% ipython --no-banner

In [1]: import numpy as np

In [2]: from numpy import linalg as LA

In [3]: np.set_printoptions(suppress=True, linewidth=140)

In [4]: rd = lambda a: np.round(a, 2) + 0

In [5]: F = np.loadtxt("layer2.csv", delimiter=",")

In [6]: F
Out[6]: 
array([[ 8.04, -6.79,  2.04,  1.27],
       [-0.73, -0.31,  1.35, -2.13],
       [ 1.85, -0.36,  8.7 ,  2.69],
       [-1.71,  1.35,  0.03, -7.72],
       [ 0.43, -2.38, -4.69, -4.28],
       [-4.89,  1.05,  0.09, -0.17],
       [ 1.13,  1.78,  3.15, -0.12],
       [ 0.61, -5.87, -4.67, -4.76],
       [ 1.98, -3.03,  2.91,  2.75],
       [ 9.21,  2.86,  1.29, -4.56],
       [-3.7 , -4.2 , -3.61,  5.24],
       [ 2.96,  5.51, -2.19,  5.79],
       [-5.37, -0.96, -5.17,  3.17],
       [-5.06,  2.96, -4.33,  1.66],
       [-0.46, 11.02, -0.5 ,  1.51],
       [-3.22,  0.29, -2.33, -1.4 ],
       [-2.62, -2.07,  7.82,  3.23],
       [ 5.14, -3.03,  1.77, -1.65],
       [-3.2 ,  3.85, -1.16, -1.09],
       [-5.51, -3.2 ,  0.23,  8.18],
       [ 2.17,  0.05,  2.32,  5.58],
       [ 4.34, -0.81,  5.33,  1.  ],
       [-3.11,  5.61, -7.09, -1.79],
       [-3.82,  7.68, -3.97, -8.81],
       [ 1.28, -0.27,  2.5 , -8.28],
       [-3.14,  2.63, -0.4 , -0.27]])

In [7]: P = F @ LA.solve(F.T @ F, F.T)

In [8]: rd(P @ F[:, 3])
Out[8]: 
array([ 1.27, -2.13,  2.69, -7.72, -4.28, -0.17, -0.12, -4.76,  2.75, -4.56,  5.24,  5.79,  3.17,  1.66,  1.51, -1.4 ,  3.23, -1.65, -1.09,
        8.18,  5.58,  1.  , -1.79, -8.81, -8.28, -0.27])

In [9]: rd(np.trace(P))
Out[9]: np.float64(4.0)

In [10]: np.allclose(P @ P, P)
Out[10]: True

In [11]: rd(np.diag(P))
Out[11]: 
array([0.24, 0.03, 0.21, 0.16, 0.12, 0.08, 0.04, 0.23, 0.04, 0.29, 0.17, 0.3 , 0.14, 0.09, 0.33, 0.04, 0.28, 0.08, 0.05, 0.22, 0.09, 0.09,
       0.17, 0.28, 0.19, 0.04])
